$ ipython --no-banner

In [1]: import numpy as np

In [2]: np.set_printoptions(precision=3, suppress=True, linewidth=120, legacy="1.25")

In [3]: data = np.load("test12.npy")

In [4]: data
Out[4]: 
array([[3, 3, 3],
       [3, 3, 3],
       [0, 0, 0]])

In [5]: def softmax(z):
   ...:     e = np.exp(z - z.max(axis=-1, keepdims=True))
   ...:     return e / e.sum(axis=-1, keepdims=True)
   ...: 

In [6]: softmax(data).sum(axis=1)
Out[6]: array([1., 1., 1.])

In [7]: scores = data @ data.T / np.sqrt(3)

In [8]: np.round(softmax(scores), 3) + 0
Out[8]: 
array([[0.5  , 0.5  , 0.   ],
       [0.5  , 0.5  , 0.   ],
       [0.333, 0.333, 0.333]])

In [9]: softmax(scores).round(6).argmax(axis=1)
Out[9]: array([0, 0, 0])

In [10]: m1 = np.load("sample13.npy")

In [11]: m1
Out[11]: 
array([[ 2.401,  2.097, -4.048],
       [-2.1  , -2.569,  4.326]])

In [12]: np.argsort(-np.linalg.norm(m1, axis=0).round(6), kind="stable")[:3]
Out[12]: array([2, 1, 0])

In [13]: [round(float(x), 3) for x in np.linalg.svd(m1, compute_uv=False)[:3]]
Out[13]: [7.491, 0.388]

In [14]: np.linalg.matrix_rank(m1, rtol=0.1)
Out[14]: 1

In [15]: out = m1 / np.linalg.norm(m1, axis=1, keepdims=True)

In [16]: gram = out @ out.T

In [17]: round(float(np.degrees(np.arccos(np.clip(gram[0, 1], -1, 1)))), 3)
Out[17]: 174.066

In [18]: gram[0]
Out[18]: array([ 1.   , -0.995])

In [19]: J = np.load("run17.npy")

In [20]: J
Out[20]: 
array([[ 0.1, -1.2, -1.3,  1. ],
       [-2.1, -1. ,  0.5, -0.6],
       [-1.5,  0.3, -0.2,  1.4],
       [ 1. , -0.5,  0.9,  1.1]])

In [21]: T = np.stack([J, -3 * J, J[::-1]])

In [22]: np.linalg.matrix_rank(T.reshape(3, -1))
Out[22]: 2

In [23]: np.linalg.matrix_rank(T)
Out[23]: array([4, 4, 4])

In [24]: np.linalg.norm(T, axis=(1, 2))
Out[24]: array([ 4.215, 12.646,  4.215])

In [25]: T.shape
Out[25]: (3, 4, 4)

In [26]: vals, evecs = np.linalg.eig(J)

In [27]: np.sort(np.linalg.eigvals(J @ J))
Out[27]: array([2.438, 2.825, 5.394, 5.963])

In [28]: np.round(J @ evecs[:, 0] - vals[0] * evecs[:, 0], 3) + 0
Out[28]: array([0., 0., 0., 0.])

In [29]: vals
Out[29]: array([ 2.322,  1.681, -2.442, -1.561])

In [30]: np.sort(np.linalg.eigvals(np.linalg.inv(J)))
Out[30]: array([-0.64 , -0.41 ,  0.431,  0.595])

In [31]: x0 = np.array([2, -5, 4, -1])

In [32]: target = J @ x0

In [33]: beta, lr = np.zeros(4), 1 / np.linalg.norm(J, 2) ** 2

In [34]: for i in range(30):
    ...:     beta -= lr * J.T @ (J @ beta - target)
    ...:     if i % 5 == 0: print(i, round(np.linalg.norm(J @ beta - target), 3))
    ...: 
0 7.13
5 1.471
10 0.305
15 0.063
20 0.013
25 0.003

In [35]: beta
Out[35]: array([ 2., -5.,  4., -1.])

In [36]: round(float(np.linalg.cond(J)), 3)
Out[36]: 1.924
